% ipython --no-banner

In [1]: import numpy as np

In [2]: np.set_printoptions(precision=2, suppress=True, linewidth=140, sign=" ")

In [3]: def tidy(a):
   ...:     return np.round(a, 2) + 0
   ...: 

In [4]: W0 = np.load("run3.npy")

In [5]: tidy(W0)
Out[5]: 
array([[-0.51, -1.23, -0.89, -0.27,  0.69, -1.06],
       [ 0.43,  0.62, -0.58,  1.38, -0.64, -1.01],
       [-0.14, -0.17,  1.14, -1.8 , -0.99, -0.95],
       [ 0.78, -1.04,  1.57,  1.33,  0.8 , -0.02],
       [-0.57,  1.62,  0.33,  0.38,  1.43, -0.84],
       [ 1.93,  0.19, -0.9 , -1.02,  0.78, -0.55]])

In [6]: rng = np.random.default_rng(9028)

In [7]: labels = rng.permutation(6)

In [8]: labels
Out[8]: array([ 4,  3,  1,  5,  0,  2])

In [9]: B = W0[labels][:, labels]

In [10]: tidy(np.linalg.det(B)), tidy(np.linalg.det(W0[labels]))
Out[10]: (np.float64(150.09), np.float64(150.09))

In [11]: tidy(np.sort(np.abs(np.linalg.eigvals(B))))
Out[11]: array([ 2.14,  2.14,  2.3 ,  2.3 ,  2.49,  2.49])

In [12]: tidy(np.trace(B))
Out[12]: np.float64(3.47)

In [13]: tidy(B)
Out[13]: 
array([[ 1.43,  0.38,  1.62, -0.84, -0.57,  0.33],
       [ 0.8 ,  1.33, -1.04, -0.02,  0.78,  1.57],
       [-0.64,  1.38,  0.62, -1.01,  0.43, -0.58],
       [ 0.78, -1.02,  0.19, -0.55,  1.93, -0.9 ],
       [ 0.69, -0.27, -1.23, -1.06, -0.51, -0.89],
       [-0.99, -1.8 , -0.17, -0.95, -0.14,  1.14]])

In [14]: Q, vecs = np.linalg.qr(B[:, :5])[0], np.linalg.qr(B[:, 5:])[0]

In [15]: sig = np.linalg.svd(Q.T @ vecs, compute_uv=False)

In [16]: tidy(np.degrees(np.arccos(sig.clip(0, 1))))
Out[16]: array([ 77.06])

In [17]: tidy(np.linalg.norm(Q @ Q.T - vecs @ vecs.T, 2))
Out[17]: np.float64(1.0)

In [18]: tidy(sig)
Out[18]: array([ 0.22])

In [19]: W = np.array([[-5, -2, 4, -4, 3, -2],
    ...:     [0, 4, 3, 2, 0, 1],
    ...:     [-2, 3, 2, -4, 4, 2],
    ...:     [-3, 0, -4, -5, -4, -5],
    ...:     [4, 4, -3, 4, -5, 5],
    ...:     [-2, 3, -5, -5, -5, 2]])

In [20]: c = np.array([5, 0, 0, 1, 5, 1])

In [21]: act = np.maximum(W0 @ W + c, 0)

In [22]: print(np.linalg.matrix_rank(act))
6

In [23]: tidy((act > 0).mean(axis=0))
Out[23]: array([ 0.67,  0.33,  0.67,  0.67,  1.  ,  0.67])

In [24]: W2 = np.array([[-2, -1, -2],
    ...:     [2, -1, 2],
    ...:     [-3, 3, 1],
    ...:     [1, -1, -3],
    ...:     [3, -3, -1],
    ...:     [0, 2, -1]])

In [25]: print(W @ W2)
[[ -1  10  21]
 [  1   5   4]
 [ 12   1  18]
 [  1  -2  26]
 [ -2   4 -15]
 [  5   8  23]]

In [26]: (act @ W2).round(6).argmax(axis=1)
Out[26]: array([ 0,  0,  0,  0,  0,  1])

In [27]: J = np.load("data.npy")

In [28]: print(J)
[[ 0  1  1  1  0  0]
 [ 1  0  0  0  0  0]
 [ 1  0  0  0  0  0]
 [ 1  0  0  0  1  1]
 [ 0  0  0  1  0  1]
 [ 0  0  0  1  1  0]]

In [29]: # rows 1 and 2 are equal

In [30]: labels = rng.permutation(6)

In [31]: print(labels)
[ 0  2  1  3  5  4]

In [32]: B = J[labels][:, labels]

In [33]: print(np.diag(B))
[ 0  0  0  0  0  0]

In [34]: np.allclose(B, J)
Out[34]: True

In [35]: tidy(np.linalg.det(B)), tidy(np.linalg.det(J[labels]))
Out[35]: (np.float64(0.0), np.float64(0.0))

In [36]: B
Out[36]: 
array([[ 0,  1,  1,  1,  0,  0],
       [ 1,  0,  0,  0,  0,  0],
       [ 1,  0,  0,  0,  0,  0],
       [ 1,  0,  0,  0,  1,  1],
       [ 0,  0,  0,  1,  0,  1],
       [ 0,  0,  0,  1,  1,  0]])

In [37]: tidy(np.sort(np.abs(np.linalg.eigvals(B))))
Out[37]: array([ 0.  ,  0.7 ,  1.  ,  1.32,  1.89,  2.28])

In [38]: r = np.linalg.matrix_rank(J)

In [39]: r
Out[39]: np.int64(5)

In [40]: ns = np.linalg.svd(J)[2][r:].T

In [41]: tidy(J @ ns)
Out[41]: 
array([[ 0.],
       [ 0.],
       [ 0.],
       [ 0.],
       [ 0.],
       [ 0.]])

In [42]: [int(np.linalg.matrix_rank(J[:i])) for i in range(1, len(J) + 1)]
Out[42]: [1, 2, 2, 3, 4, 5]

In [43]: print(np.allclose(J @ ns, 0))
True

In [44]: print(tidy(ns[:, 0] / ns[np.abs(ns[:, 0]).round(6).argmax(), 0]))
[ 0.  1. -1.  0.  0.  0.]

In [45]: [int(np.linalg.matrix_rank(np.delete(J, i, axis=0))) for i in range(6)]
Out[45]: [4, 5, 5, 4, 4, 4]

In [46]: tidy(ns @ ns.T)
Out[46]: 
array([[ 0. ,  0. ,  0. ,  0. ,  0. ,  0. ],
       [ 0. ,  0.5, -0.5,  0. ,  0. ,  0. ],
       [ 0. , -0.5,  0.5,  0. ,  0. ,  0. ],
       [ 0. ,  0. ,  0. ,  0. ,  0. ,  0. ],
       [ 0. ,  0. ,  0. ,  0. ,  0. ,  0. ],
       [ 0. ,  0. ,  0. ,  0. ,  0. ,  0. ]])

In [47]: tidy(np.linalg.norm(W0, "nuc"))
Out[47]: np.float64(14.06)

In [48]: print(tidy(np.linalg.norm(W0) ** 2 / np.linalg.norm(W0, 2) ** 2))
3.78

In [49]: tidy(np.linalg.norm(W0, axis=0))
Out[49]: array([ 2.27,  2.38,  2.41,  2.86,  2.28,  2.01])

In [50]: X = np.loadtxt("mat.csv", delimiter=",")

In [51]: X
Out[51]: 
array([[-4.15,  2.97,  3.  ,  2.01],
       [-1.95,  4.03, -1.98,  3.01],
       [-6.  ,  6.99,  3.04,  1.1 ],
       [-5.94,  7.09,  4.01, -0.98],
       [ 2.05, -1.05, -1.96, -0.99]])

In [52]: B = np.c_[X[:, :2] @ np.array([[-1, 5], [-4, -1]]), np.array([-1, 1, 1, 1, -1])]

In [53]: tidy(B)
Out[53]: 
array([[ -7.73, -23.72,  -1.  ],
       [-14.17, -13.78,   1.  ],
       [-21.96, -36.99,   1.  ],
       [-22.42, -36.79,   1.  ],
       [  2.15,  11.3 ,  -1.  ]])

In [54]: np.linalg.matrix_rank(np.c_[X, B])
Out[54]: np.int64(5)

In [55]: tidy(np.linalg.norm(np.linalg.qr(X)[0].T @ B, axis=0) ** 2 / ((B ** 2).sum(axis=0) + 1e-12))
Out[55]: array([ 1.  ,  1.  ,  0.98])

In [56]: print(np.argsort(-np.linalg.norm(X, axis=0).round(6), kind="stable")[:3])
[ 1  0  2]

In [57]: [round(float(x), 2) for x in np.linalg.svd(X, compute_uv=False)[:3]]
Out[57]: [15.78, 4.77, 2.9]

In [58]: Q, r_ = np.linalg.qr(X)

In [59]: tidy(Q @ r_)
Out[59]: 
array([[-4.15,  2.97,  3.  ,  2.01],
       [-1.95,  4.03, -1.98,  3.01],
       [-6.  ,  6.99,  3.04,  1.1 ],
       [-5.94,  7.09,  4.01, -0.98],
       [ 2.05, -1.05, -1.96, -0.99]])

In [60]: tidy(Q.T @ Q)
Out[60]: 
array([[ 1.,  0.,  0.,  0.],
       [ 0.,  1.,  0.,  0.],
       [ 0.,  0.,  1.,  0.],
       [ 0.,  0.,  0.,  1.]])

In [61]: np.allclose(r_.T @ r_, X.T @ X)
Out[61]: True

In [62]: Q.shape, r_.shape
Out[62]: ((5, 4), (4, 4))

In [63]: np.trace(Q @ Q.T)
Out[63]: np.float64(4.0)

In [64]: M = np.loadtxt("out14.csv", delimiter=",")

In [65]: M
Out[65]: 
array([[ 1.,  2.,  0.,  2.,  0.,  0.],
       [ 2.,  5.,  1.,  4.,  1.,  1.],
       [ 0.,  1.,  1.,  0.,  1.,  1.],
       [ 2.,  4.,  0.,  4.,  0.,  0.],
       [ 0.,  1.,  1.,  0.,  1.,  1.],
       [ 0.,  1.,  1.,  0.,  1.,  1.]])

In [66]: U, sig, VT = np.linalg.svd(M)

In [67]: vecs = VT[:(sig > 1e-8).sum()]

In [68]: vec = M[5] + 3 * M[4] + rng.integers(2) * np.eye(6)[4]

In [69]: print(vec)
[ 0.  4.  4.  0.  4.  4.]

In [70]: print(tidy(vecs.T @ vecs))
[[ 0.12  0.19 -0.06  0.25 -0.06 -0.06]
 [ 0.19  0.53  0.16  0.38  0.16  0.16]
 [-0.06  0.16  0.28 -0.13  0.28  0.28]
 [ 0.25  0.38 -0.13  0.5  -0.13 -0.13]
 [-0.06  0.16  0.28 -0.13  0.28  0.28]
 [-0.06  0.16  0.28 -0.13  0.28  0.28]]

In [71]: np.linalg.matrix_rank(np.vstack([M, vec]))
Out[71]: np.int64(2)

In [72]: feats = np.array([[0, 0, 0, 0], [2, 0, 0, 0], [0, 0, 0, 0], [0, 0, 2, 0]])

In [73]: np.einsum("ii->", feats)
Out[73]: np.int64(0)

In [74]: np.kron(np.eye(2, dtype=int), feats)
Out[74]: 
array([[ 0,  0,  0,  0,  0,  0,  0,  0],
       [ 2,  0,  0,  0,  0,  0,  0,  0],
       [ 0,  0,  0,  0,  0,  0,  0,  0],
       [ 0,  0,  2,  0,  0,  0,  0,  0],
       [ 0,  0,  0,  0,  0,  0,  0,  0],
       [ 0,  0,  0,  0,  2,  0,  0,  0],
       [ 0,  0,  0,  0,  0,  0,  0,  0],
       [ 0,  0,  0,  0,  0,  0,  2,  0]])

In [75]: U, sig, VT = np.linalg.svd(feats)

In [76]: vecs = VT[:(sig > 1e-8).sum()]

In [77]: vec = feats[1] + -3 * feats[2] + rng.integers(2) * np.eye(4)[3]

In [78]: vec
Out[78]: array([ 2.,  0.,  0.,  0.])

In [79]: np.linalg.matrix_rank(np.vstack([feats, vec]))
Out[79]: np.int64(2)

In [80]: vecs.T @ vecs
Out[80]: 
array([[ 1.,  0.,  0.,  0.],
       [ 0.,  0.,  0.,  0.],
       [ 0.,  0.,  1.,  0.],
       [ 0.,  0.,  0.,  0.]])

In [81]: print(np.allclose(vecs.T @ vecs @ vec, vec))
True

In [82]: U, sig, VT = np.linalg.svd(J)

In [83]: np.argmax(sig[:-1] / (sig[1:] + 1e-6)) + 1
Out[83]: np.int64(5)

In [84]: B = U[:, :5] @ np.diag(sig[:5]) @ VT[:5]

In [85]: tidy(np.abs(J - B).max())
Out[85]: np.float64(0.0)

In [86]: np.linalg.matrix_rank(J, rtol=0.05)
Out[86]: np.int64(5)

In [87]: tidy(B)
Out[87]: 
array([[ 0.,  1.,  1.,  1.,  0.,  0.],
       [ 1.,  0.,  0.,  0.,  0.,  0.],
       [ 1.,  0.,  0.,  0.,  0.,  0.],
       [ 1.,  0.,  0.,  0.,  1.,  1.],
       [ 0.,  0.,  0.,  1.,  0.,  1.],
       [ 0.,  0.,  0.,  1.,  1.,  0.]])

In [88]: tidy(np.linalg.det(feats))
Out[88]: np.float64(0.0)

In [89]: tidy(np.abs(np.linalg.eigvals(feats)).max())
Out[89]: np.float64(0.0)

In [90]: r = np.linalg.matrix_rank(feats)

In [91]: r
Out[91]: np.int64(2)

In [92]: ns = np.linalg.svd(feats)[2][r:].T

In [93]: ns.shape
Out[93]: (4, 2)

In [94]: [int(np.linalg.matrix_rank(feats[:, :j + 1])) for j in range(4)]
Out[94]: [1, 1, 2, 2]

In [95]: [int(np.linalg.matrix_rank(np.delete(feats, i, axis=0))) for i in range(4)]
Out[95]: [2, 1, 2, 1]

In [96]: np.allclose(feats @ ns, 0)
Out[96]: True

In [97]: [int(np.linalg.matrix_rank(feats[:i])) for i in range(1, len(feats) + 1)]
Out[97]: [0, 1, 1, 2]

In [98]: K = np.array([[-3, -2, -1, 0], [1, 2, 3, 4], [5, 6, 7, 8]])

In [99]: K
Out[99]: 
array([[-3, -2, -1,  0],
       [ 1,  2,  3,  4],
       [ 5,  6,  7,  8]])

In [100]: B = K / np.linalg.norm(K, axis=1, keepdims=True)

In [101]: G = B @ B.T

In [102]: (G - 2 * np.eye(3)).round(6).argmax(axis=1)
Out[102]: array([ 1,  2,  1])

In [103]: tidy(np.linalg.norm(B, axis=1))
Out[103]: array([ 1.,  1.,  1.])

In [104]: (np.abs(G) > 0.9).astype(int)
Out[104]: 
array([[ 1,  0,  0],
       [ 0,  1,  1],
       [ 0,  1,  1]])

In [105]: tidy(G[2])
Out[105]: array([-0.69,  0.97,  1.  ])

In [106]: tidy(G)
Out[106]: 
array([[ 1.  , -0.49, -0.69],
       [-0.49,  1.  ,  0.97],
       [-0.69,  0.97,  1.  ]])

In [107]: B = np.array([[-3, 0, 3], [-2, -3, -1], [-1, -3, -1], [2, 1, -3]])

In [108]: print(np.vstack([K, B.T]).shape)
(6, 4)

In [109]: print(np.einsum("ij->j", K))
[  3   6   9  12]

In [110]: B.T @ K.T
Out[110]: 
array([[ 14,  -2, -18],
       [  9, -11, -31],
       [ -6, -14, -22]])

In [111]: np.einsum("ik,kj->ji", K, B)
Out[111]: 
array([[ 14,  -2, -18],
       [  9, -11, -31],
       [ -6, -14, -22]])

In [112]: u = np.array([-1, 3, -2, -3])

In [113]: arr = u[np.abs(np.subtract.outer(np.arange(4), np.arange(4)))]

In [114]: arr
Out[114]: 
array([[-1,  3, -2, -3],
       [ 3, -1,  3, -2],
       [-2,  3, -1,  3],
       [-3, -2,  3, -1]])

In [115]: def softmax(z):
     ...:     e = np.exp(z - z.max(axis=-1, keepdims=True))
     ...:     return e / e.sum(axis=-1, keepdims=True)
     ...: 

In [116]: print(tidy(softmax(arr[3])))
[ 0.    0.01  0.97  0.02]

In [117]: tidy(softmax(10 * arr[3]))
Out[117]: array([ 0.,  0.,  1.,  0.])

In [118]: tidy(softmax(arr[3] + 5))
Out[118]: array([ 0.  ,  0.01,  0.97,  0.02])

In [119]: scores = arr @ arr.T / np.sqrt(4)

In [120]: print(tidy(softmax(scores + np.triu(np.full(scores.shape, -np.inf), 1))))
[[ 1.  0.  0.  0.]
 [ 0.  1.  0.  0.]
 [ 0.  0.  1.  0.]
 [ 0.  0.  0.  1.]]

In [121]: B = np.array([[0.9, -1.8, -1.4],
     ...:     [-0.4, -1.6, 0.3],
     ...:     [1.3, -0.1, -0.5],
     ...:     [-1.5, -0.4, 0.5],
     ...:     [0.0, -0.5, -1.2]])

In [122]: W2 = np.array([[1.1, -1.3, -1.1, -1.8],
     ...:     [-1.3, 1.4, 1.2, -0.9],
     ...:     [0.0, -0.2, 0.6, -0.8]])

In [123]: F = B @ W2

In [124]: print(tidy(F))
[[ 3.33 -3.41 -3.99  1.12]
 [ 1.64 -1.78 -1.3   1.92]
 [ 1.56 -1.73 -1.85 -1.85]
 [-1.13  1.29  1.47  2.66]
 [ 0.65 -0.46 -1.32  1.41]]

In [125]: # rank 3

In [126]: print(np.unique(F.round(6), axis=0).shape)
(5, 4)

In [127]: np.linalg.lstsq(F[:-1].T, F[-1])[2]
Out[127]: np.int32(3)

In [128]: np.abs(np.diag(np.linalg.qr(F)[1])) > 1e-9
Out[128]: array([ True,  True,  True, False])

In [129]: U, sig, VT = np.linalg.svd(F)

In [130]: tidy(sig)
Out[130]: array([ 7.88,  4.16,  0.76,  0.  ])

In [131]: B = U[:, :3] @ np.diag(sig[:3]) @ VT[:3]

In [132]: np.linalg.matrix_rank(B)
Out[132]: np.int64(3)

In [133]: tidy(B)
Out[133]: 
array([[ 3.33, -3.41, -3.99,  1.12],
       [ 1.64, -1.78, -1.3 ,  1.92],
       [ 1.56, -1.73, -1.85, -1.85],
       [-1.13,  1.29,  1.47,  2.66],
       [ 0.65, -0.46, -1.32,  1.41]])

In [134]: np.linalg.matrix_rank(F, rtol=0.05)
Out[134]: np.int64(3)

In [135]: tidy(np.linalg.norm(F - B) / np.linalg.norm(F))
Out[135]: np.float64(0.0)

In [136]: tidy(np.abs(F - B).max())
Out[136]: np.float64(0.0)
